$ python3 -q
>>> import numpy as np
>>> from numpy import linalg as LA
>>> np.set_printoptions(precision=3, suppress=True, linewidth=120, sign=" ")
>>> W0 = np.array([[-8.0, 4.0, 0.0, 0.0, 0.0, 0.0, 0.0, 0.0],
...     [4.0, 9.0, 4.0, 0.0, 0.0, 0.0, 0.0, 0.0],
...     [0.0, 4.0, 8.0, 4.0, 0.0, 0.0, 0.0, 0.0],
...     [0.0, 0.0, 4.0, -1.0, 4.0, 0.0, 0.0, 0.0],
...     [0.0, 0.0, 0.0, 4.0, 2.0, 4.0, 0.0, 0.0],
...     [0.0, 0.0, 0.0, 0.0, 4.0, 9.0, 4.0, 0.0],
...     [0.0, 0.0, 0.0, 0.0, 0.0, 4.0, -2.0, 4.0],
...     [0.0, 0.0, 0.0, 0.0, 0.0, 0.0, 4.0, 6.0]])
>>> # equal to its transpose
>>> Y = LA.inv(W0)
>>> np.allclose(Y, W0.T)
False
>>> np.round(W0 @ Y, 3) + 0
array([[ 1.,  0.,  0.,  0.,  0.,  0.,  0.,  0.],
       [ 0.,  1.,  0.,  0.,  0.,  0.,  0.,  0.],
       [ 0.,  0.,  1.,  0.,  0.,  0.,  0.,  0.],
       [ 0.,  0.,  0.,  1.,  0.,  0.,  0.,  0.],
       [ 0.,  0.,  0.,  0.,  1.,  0.,  0.,  0.],
       [ 0.,  0.,  0.,  0.,  0.,  1.,  0.,  0.],
       [ 0.,  0.,  0.,  0.,  0.,  0.,  1.,  0.],
       [ 0.,  0.,  0.,  0.,  0.,  0.,  0.,  1.]])
>>> np.round(LA.inv(Y), 3) + 0
array([[-8.,  4.,  0.,  0.,  0.,  0.,  0.,  0.],
       [ 4.,  9.,  4.,  0.,  0.,  0.,  0.,  0.],
       [ 0.,  4.,  8.,  4.,  0.,  0.,  0.,  0.],
       [ 0.,  0.,  4., -1.,  4.,  0.,  0.,  0.],
       [ 0.,  0.,  0.,  4.,  2.,  4.,  0.,  0.],
       [ 0.,  0.,  0.,  0.,  4.,  9.,  4.,  0.],
       [ 0.,  0.,  0.,  0.,  0.,  4., -2.,  4.],
       [ 0.,  0.,  0.,  0.,  0.,  0.,  4.,  6.]])
>>> (np.abs(Y) > 1e-9).astype(int)
array([[ 1,  1,  1,  1,  1,  1,  1,  1],
       [ 1,  1,  1,  1,  1,  1,  1,  1],
       [ 1,  1,  1,  1,  1,  1,  1,  1],
       [ 1,  1,  1,  1,  1,  1,  1,  1],
       [ 1,  1,  1,  1,  1,  1,  1,  1],
       [ 1,  1,  1,  1,  1,  1,  1,  1],
       [ 1,  1,  1,  1,  1,  1,  1,  1],
       [ 1,  1,  1,  1,  1,  1,  1,  1]])
>>> LA.det(W0) * Y
array([[ 361408., -201984.,   93056.,   15872.,  -89088.,   28672.,   24576.,  -16384.],
       [-201984., -403968.,  186112.,   31744., -178176.,   57344.,   49152.,  -32768.],
       [  93056.,  186112., -511808.,  -87296.,  489984., -157696., -135168.,   90112.],
       [  15872.,   31744.,  -87296.,  142848., -801792.,  258048.,  221184., -147456.],
       [ -89088., -178176.,  489984., -801792., -690432.,  222208.,  190464., -126976.],
       [  28672.,   57344., -157696.,  258048.,  222208., -369152., -316416.,  210944.],
       [  24576.,   49152., -135168.,  221184.,  190464., -316416.,  521472., -347648.],
       [ -16384.,  -32768.,   90112., -147456., -126976.,  210944., -347648., -384768.]])
>>> Y = W0 / np.sqrt((W0 ** 2).mean(axis=1, keepdims=True))
>>> LA.matrix_rank(W0 - W0.mean(axis=1, keepdims=True))
np.int64(7)
>>> Y[6]
array([ 0.   ,  0.   ,  0.   ,  0.   ,  0.   ,  1.886, -0.943,  1.886])
>>> LA.norm(Y, axis=1)
array([ 2.828,  2.828,  2.828,  2.828,  2.828,  2.828,  2.828,  2.828])
>>> vec = np.array([-1, 2, 0, -3, 2, 1, 3, 2])
>>> rhs = W0 @ vec
>>> rhs
array([16., 14., -4., 11., -4., 29.,  6., 24.])
>>> LA.solve(W0, rhs)
array([-1.,  2.,  0., -3.,  2.,  1.,  3.,  2.])
>>> np.round(LA.solve(W0.T, W0[1]), 3) + 0
array([ 0.,  1.,  0.,  0.,  0.,  0.,  0.,  0.])
>>> w, V = LA.eigh(W0)
>>> vec = np.array([-2, -3, -3, 1, -1, 3, -2, 0])
>>> np.abs(W0).sum(axis=1).max(), round(np.abs(w).max(), 3)
(np.float64(17.0), np.float64(13.535))
>>> (np.sign(V[:, -1].round(6)) == np.sign(V[0, -1].round(6))).astype(int)
array([ 1,  1,  1,  1,  1,  1,  1,  1])
>>> X = np.load("test8.npy")
>>> X
array([[ 0,  0,  0,  0,  0,  0,  0,  0,  1,  0],
       [ 1,  0,  0,  0,  0,  0,  0,  0,  0,  0],
       [ 0,  0,  0,  1,  0,  0,  0,  0,  0,  0],
       [ 0,  0,  0,  0,  0,  1,  0,  0,  0,  0],
       [ 0,  0,  0,  0,  0,  0,  0,  1,  0,  0],
       [ 0,  0,  0,  0,  0,  0,  1,  0,  0,  0],
       [ 0,  1,  0,  0,  0,  0,  0,  0,  0,  0],
       [ 0,  0,  0,  0,  0,  0,  0,  0,  0,  1],
       [ 0,  0,  1,  0,  0,  0,  0,  0,  0,  0],
       [ 0,  0,  0,  0,  1,  0,  0,  0,  0,  0]])
>>> X.T @ X
array([[ 1,  0,  0,  0,  0,  0,  0,  0,  0,  0],
       [ 0,  1,  0,  0,  0,  0,  0,  0,  0,  0],
       [ 0,  0,  1,  0,  0,  0,  0,  0,  0,  0],
       [ 0,  0,  0,  1,  0,  0,  0,  0,  0,  0],
       [ 0,  0,  0,  0,  1,  0,  0,  0,  0,  0],
       [ 0,  0,  0,  0,  0,  1,  0,  0,  0,  0],
       [ 0,  0,  0,  0,  0,  0,  1,  0,  0,  0],
       [ 0,  0,  0,  0,  0,  0,  0,  1,  0,  0],
       [ 0,  0,  0,  0,  0,  0,  0,  0,  1,  0],
       [ 0,  0,  0,  0,  0,  0,  0,  0,  0,  1]])
>>> vec = np.array([-1, 1, 1, -3, 1, 2, 0, -3, 3, -1])
>>> 10 - LA.matrix_rank(X - np.eye(10), tol=1e-8)
np.int64(2)
>>> round(float(LA.det(X)), 3)
1.0
>>> [p for p in range(1, 25) if np.allclose(LA.matrix_power(X, p), np.eye(10))]
[21]
>>> arr = np.loadtxt("layer18.csv", delimiter=",")
>>> arr
array([[ 0.,  1., -3.,  2.,  3.,  0., -3.,  2., -3.,  1.],
       [-1.,  0.,  3., -1., -1.,  2.,  1.,  2., -1., -2.],
       [ 3., -3.,  0.,  0.,  1.,  1.,  0., -2., -2., -1.],
       [-2.,  1.,  0.,  0.,  0., -1.,  0.,  1., -1.,  0.],
       [-3.,  1., -1.,  0.,  0.,  1.,  0.,  2., -2.,  2.],
       [ 0., -2., -1.,  1., -1.,  0., -1.,  2., -1., -1.],
       [ 3., -1.,  0.,  0.,  0.,  1.,  0.,  1.,  1., -1.],
       [-2., -2.,  2., -1., -2., -2., -1.,  0.,  0., -2.],
       [ 3.,  1.,  2.,  1.,  2.,  1., -1.,  0.,  0.,  1.],
       [-1.,  2.,  1.,  0., -2.,  1.,  1.,  2., -1.,  0.]])
>>> # antisymmetric, zero diagonal
>>> vec = np.array([-2, 0, 0, -1, 2, 2, 0, 0, 2, -2])
>>> vec @ arr @ vec
np.float64(0.0)
>>> np.round(LA.eigvals(arr).real, 3) + 0
array([ 0.,  0.,  0.,  0.,  0.,  0.,  0.,  0.,  0.,  0.])
>>> round(float(LA.det(arr)), 3)
24964.0
>>> O = LA.solve(np.eye(10) - arr, np.eye(10) + arr)
>>> np.round(O @ O.T, 3) + 0
array([[ 1.,  0.,  0.,  0.,  0.,  0.,  0.,  0.,  0.,  0.],
       [ 0.,  1.,  0.,  0.,  0.,  0.,  0.,  0.,  0.,  0.],
       [ 0.,  0.,  1.,  0.,  0.,  0.,  0.,  0.,  0.,  0.],
       [ 0.,  0.,  0.,  1.,  0.,  0.,  0.,  0.,  0.,  0.],
       [ 0.,  0.,  0.,  0.,  1.,  0.,  0.,  0.,  0.,  0.],
       [ 0.,  0.,  0.,  0.,  0.,  1.,  0.,  0.,  0.,  0.],
       [ 0.,  0.,  0.,  0.,  0.,  0.,  1.,  0.,  0.,  0.],
       [ 0.,  0.,  0.,  0.,  0.,  0.,  0.,  1.,  0.,  0.],
       [ 0.,  0.,  0.,  0.,  0.,  0.,  0.,  0.,  1.,  0.],
       [ 0.,  0.,  0.,  0.,  0.,  0.,  0.,  0.,  0.,  1.]])
>>> rng = np.random.default_rng(0)
>>> Y = arr + rng.integers(-2, 3, (10, 8)) @ rng.integers(-2, 3, (8, 10))
>>> Y
array([[  1.,   1., -20.,  -1.,   2.,  -6.,  -5.,  -7.,   1.,   8.],
       [ -5.,   4.,  12.,   1.,   4.,  12.,  -4.,   1.,  -7.,  -3.],
       [ 12.,  -4.,   2.,  -3.,   8.,   5.,  -5.,  -9.,   3.,  -9.],
       [  1.,  12.,  -3.,  -3.,   2.,  -5.,  -9.,  -1.,  -3.,   6.],
       [ -9.,   2.,  -5.,   8.,  -7.,   1.,   0.,   5., -13.,  14.],
       [  2.,  -3.,  -1.,   8., -13.,   0.,   2.,  13.,  -8.,   1.],
       [  1.,   8.,   7.,   1.,  -1.,  11.,  -7.,   5.,  -7.,  -1.],
       [  0.,   2.,   7.,  -8.,   8.,   0.,  -7.,  -7.,   6.,  -7.],
       [  9.,  -6.,   5.,  -6.,   9.,  -6.,   5.,  -3.,  13.,  -9.],
       [  5.,   1.,   2.,  -2.,   2.,  11.,  -6.,  -6.,   2.,  -7.]])
>>> LA.matrix_rank(Y - arr, tol=1e-8)
np.int64(8)
>>> np.abs(Y - arr).sum(axis=1)
array([ 50.,  47.,  51.,  45.,  52.,  45.,  49.,  54.,  69.,  49.])
>>> np.round(LA.svd(Y - arr, compute_uv=False), 3) + 0
array([ 41.697,  32.249,  25.593,  14.29 ,  12.311,   5.361,   1.522,   0.703,   0.   ,   0.   ])
>>> w1 = np.array([[-1, -2, 3, 1],
...     [2, -1, 2, 1],
...     [3, -1, 1, -2],
...     [-3, 0, -1, -3],
...     [-1, -1, -1, 3],
...     [1, 1, -1, -3],
...     [0, 1, -2, -1],
...     [1, -3, -2, 2]])
>>> b = np.array([0, -2, -1, 3])
>>> act = np.maximum(W0 @ w1 + b, 0)
>>> (act > 0).mean(axis=0)
array([ 0.875,  0.25 ,  0.25 ,  0.5  ])
>>> (act > 0).astype(int)
array([[ 1,  1,  0,  0],
       [ 1,  0,  1,  1],
       [ 1,  0,  1,  0],
       [ 1,  0,  0,  1],
       [ 0,  0,  0,  0],
       [ 1,  1,  0,  0],
       [ 1,  0,  0,  1],
       [ 1,  0,  0,  1]])
>>> C = np.array([[1, 2, 3], [3, 1, 3], [1, 0, 3], [2, 0, 0]])
>>> act @ C
array([[  46.,   42.,   78.],
       [  75.,   52.,  177.],
       [  31.,   40.,   93.],
       [  31.,   22.,   33.],
       [   0.,    0.,    0.],
       [  26.,   17.,   36.],
       [  10.,   16.,   24.],
       [  28.,   12.,   18.]])
>>> Y = arr / LA.norm(arr, axis=1, keepdims=True)
>>> C2 = Y @ Y.T
>>> np.round(np.degrees(np.arccos(np.clip(C2[8, 0], -1, 1))), 3)
np.float64(77.288)
>>> M = np.load("m.npy")
>>> M
array([[-0.608, -0.014,  2.605,  3.217, -3.409,  2.628,  2.449, -0.567, -0.015, -0.929],
       [-0.898, -0.001,  3.857,  4.895, -5.077,  3.879,  3.591, -0.986,  0.005, -1.509],
       [-0.834,  0.039,  3.987,  4.785, -5.204,  3.951,  3.622, -0.915,  0.034, -1.453],
       [ 0.133, -0.024, -1.294, -1.621,  1.595, -1.237, -1.201,  0.379, -0.032,  0.546],
       [ 0.87 , -0.009, -3.829, -4.737,  5.146, -3.873, -3.615,  0.859, -0.031,  1.554],
       [-0.311, -0.01 ,  1.342,  1.643, -1.77 ,  1.256,  1.196, -0.361, -0.011, -0.5  ],
       [ 0.005,  0.026,  0.065, -0.024,  0.068,  0.052,  0.019, -0.043, -0.061, -0.015],
       [-0.034, -0.014,  0.018,  0.031, -0.04 ,  0.049, -0.018,  0.017, -0.02 , -0.008],
       [-0.585, -0.07 ,  2.671,  3.2  , -3.448,  2.518,  2.422, -0.599,  0.014, -1.061],
       [ 0.921, -0.049, -3.822, -4.757,  5.089, -3.977, -3.655,  0.875, -0.033,  1.509],
       [-1.01 ,  0.015,  3.892,  4.893, -5.089,  3.953,  3.636, -0.827,  0.048, -1.457],
       [ 0.599,  0.089, -2.549, -3.243,  3.418, -2.643, -2.42 ,  0.586, -0.12 ,  1.064],
       [ 0.874, -0.003, -3.889, -4.729,  5.124, -3.903, -3.57 ,  0.836, -0.009,  1.441],
       [-0.263, -0.045,  1.318,  1.581, -1.714,  1.287,  1.107, -0.328,  0.02 , -0.556],
       [ 0.062,  0.038,  0.029, -0.007,  0.013, -0.032,  0.016,  0.02 , -0.017,  0.048],
       [-0.773, -0.021,  3.912,  4.769, -5.104,  3.913,  3.644, -0.921, -0.012, -1.423],
       [ 0.886,  0.014, -3.906, -4.797,  5.106, -3.971, -3.617,  0.894, -0.064,  1.498],
       [-0.887,  0.002,  3.937,  4.883, -5.058,  3.926,  3.618, -0.903,  0.048, -1.573],
       [ 0.291, -0.103, -1.316, -1.611,  1.715, -1.297, -1.165,  0.209,  0.037,  0.543],
       [ 0.884, -0.084, -3.849, -4.838,  5.045, -3.996, -3.58 ,  0.872,  0.01 ,  1.471],
       [-0.909,  0.062,  3.859,  4.871, -5.081,  3.898,  3.603, -0.88 , -0.007, -1.508],
       [ 0.64 , -0.026, -2.572, -3.239,  3.309, -2.552, -2.422,  0.661,  0.082,  1.038],
       [ 0.869,  0.053, -3.859, -4.793,  4.978, -3.976, -3.515,  0.933,  0.023,  1.558],
       [ 0.849,  0.048, -3.763, -4.841,  5.02 , -3.836, -3.622,  0.845, -0.009,  1.498],
       [ 0.909, -0.067, -3.88 , -4.77 ,  4.996, -3.932, -3.582,  0.869,  0.051,  1.543],
       [ 0.004, -0.056, -0.053, -0.026,  0.018,  0.004,  0.014,  0.087, -0.088,  0.091],
       [ 0.004, -0.016,  0.014,  0.025, -0.039,  0.067, -0.036,  0.016, -0.033, -0.103],
       [-0.238, -0.013,  1.205,  1.58 , -1.688,  1.266,  1.198, -0.347, -0.03 , -0.504],
       [-0.318, -0.015,  1.298,  1.61 , -1.72 ,  1.322,  1.26 , -0.253, -0.05 , -0.537],
       [-0.361,  0.03 ,  1.339,  1.599, -1.681,  1.231,  1.148, -0.317, -0.015, -0.497],
       [-0.034,  0.086, -0.082,  0.023,  0.008,  0.011, -0.003,  0.013,  0.002, -0.026],
       [-0.06 , -0.071, -0.007, -0.022,  0.072, -0.046, -0.097,  0.025,  0.027,  0.032],
       [-0.578, -0.11 ,  2.67 ,  3.239, -3.481,  2.586,  2.44 , -0.69 , -0.005, -1.023],
       [-0.927, -0.108,  4.024,  4.755, -5.073,  3.963,  3.587, -0.918, -0.073, -1.494],
       [ 0.259, -0.006, -1.392, -1.565,  1.651, -1.28 , -1.16 ,  0.288,  0.031,  0.448],
       [ 0.265, -0.048, -1.353, -1.656,  1.719, -1.399, -1.275,  0.364,  0.009,  0.448],
       [-0.325, -0.001,  1.279,  1.543, -1.806,  1.101,  1.151, -0.294, -0.049, -0.402]])
>>> P = M @ LA.solve(M.T @ M, M.T)
>>> P @ M[:, 3]
array([ 3.217,  4.895,  4.785, -1.621, -4.737,  1.643, -0.024,  0.031,  3.2  , -4.757,  4.893, -3.243, -4.729,  1.581,
       -0.007,  4.769, -4.797,  4.883, -1.611, -4.838,  4.871, -3.239, -4.793, -4.841, -4.77 , -0.026,  0.025,  1.58 ,
        1.61 ,  1.599,  0.023, -0.022,  3.239,  4.755, -1.565, -1.656,  1.543])
>>> np.round(LA.eigvalsh(P), 3) + 0
array([ 0.,  0.,  0.,  0.,  0.,  0.,  0.,  0.,  0.,  0.,  0.,  0.,  0.,  0.,  0.,  0.,  0.,  0.,  0.,  0.,  0.,  0.,
        0.,  0.,  0.,  0.,  0.,  1.,  1.,  1.,  1.,  1.,  1.,  1.,  1.,  1.,  1.])
>>> np.round(np.trace(P), 3)
np.float64(10.0)
>>> f = np.array([2, 0, 3])
>>> np.polyval(f, M[24])
array([  4.653,   3.009,  33.109,  48.506,  52.92 ,  33.921,  28.661,   4.51 ,   3.005,   7.762])
>>> np.cross(M[24, :3], M[34, :3])
array([ 0.07 ,  0.26 ,  0.012])
>>> mat = np.loadtxt("arr.csv", delimiter=",")
>>> mat
array([[-0.19 , -0.106, -0.38 , -0.549, -1.9  ,  0.781, -0.487,  2.007,  0.147],
       [ 0.165,  0.535, -0.997,  0.257, -1.666,  1.091,  0.865,  0.467,  1.642],
       [ 0.218,  0.606, -1.016,  0.389, -1.448,  1.039,  1.042,  0.116,  1.767],
       [ 0.095,  0.429, -0.937,  0.087, -1.868,  1.113,  0.619,  0.876,  1.429],
       [-0.178, -0.552,  1.004, -0.288,  1.619, -1.081, -0.909, -0.387, -1.675],
       [-0.324, -0.709,  0.94 , -0.67 ,  0.732, -0.786, -1.356,  0.77 , -1.864],
       [-0.15 , -0.02 , -0.491, -0.465, -1.977,  0.871, -0.32 ,  1.901,  0.371],
       [-0.164, -0.05 , -0.452, -0.496, -1.953,  0.841, -0.379,  1.942,  0.293],
       [-0.371, -0.692,  0.718, -0.828, -0.061, -0.421, -1.434,  1.483, -1.657],
       [ 0.172,  0.067,  0.431,  0.512,  1.938, -0.823,  0.412, -1.963, -0.249],
       [ 0.078,  0.401, -0.918,  0.046, -1.905,  1.111,  0.556,  0.968,  1.37 ],
       [-0.347, -0.514,  0.271, -0.841, -1.055,  0.139, -1.208,  2.052, -1.017],
       [-0.273, -0.301, -0.098, -0.715, -1.612,  0.526, -0.848,  2.138, -0.385],
       [ 0.015, -0.242,  0.781,  0.168,  2.028, -1.063, -0.212, -1.41 , -1.013],
       [ 0.338,  0.485, -0.215,  0.828,  1.153, -0.202,  1.161, -2.084,  0.925],
       [ 0.163,  0.047,  0.457,  0.492,  1.956, -0.844,  0.373, -1.937, -0.301],
       [-0.137,  0.007, -0.524, -0.437, -1.995,  0.896, -0.267,  1.862,  0.44 ],
       [ 0.088, -0.105,  0.638,  0.332,  2.036, -0.978,  0.072, -1.701, -0.684],
       [ 0.077, -0.127,  0.663,  0.306,  2.04 , -0.994,  0.026, -1.658, -0.739],
       [ 0.366,  0.592, -0.435,  0.862,  0.741,  0.052,  1.323, -1.916,  1.27 ],
       [-0.207, -0.144, -0.329, -0.584, -1.858,  0.738, -0.558,  2.044,  0.047],
       [-0.295, -0.357, -0.009, -0.755, -1.496,  0.438, -0.947,  2.143, -0.545],
       [-0.317, -0.705,  0.953, -0.65 ,  0.8  , -0.814, -1.338,  0.698, -1.869],
       [ 0.34 ,  0.492, -0.229,  0.832,  1.13 , -0.187,  1.173, -2.077,  0.948],
       [-0.081,  0.119, -0.653, -0.316, -2.039,  0.988, -0.044,  1.675,  0.718],
       [-0.374, -0.666,  0.627, -0.851, -0.303, -0.295, -1.414,  1.657, -1.542]])
>>> # rows and columns are dependent
>>> cen = mat - mat.mean(axis=0)
>>> U, sig, Vh = LA.svd(cen, full_matrices=False)
>>> np.abs(U[:, 0]).argmax()
np.int64(15)
>>> np.abs(Vh[0]).argmax()
np.int64(4)
>>> LA.matrix_rank(cen)
np.int64(2)
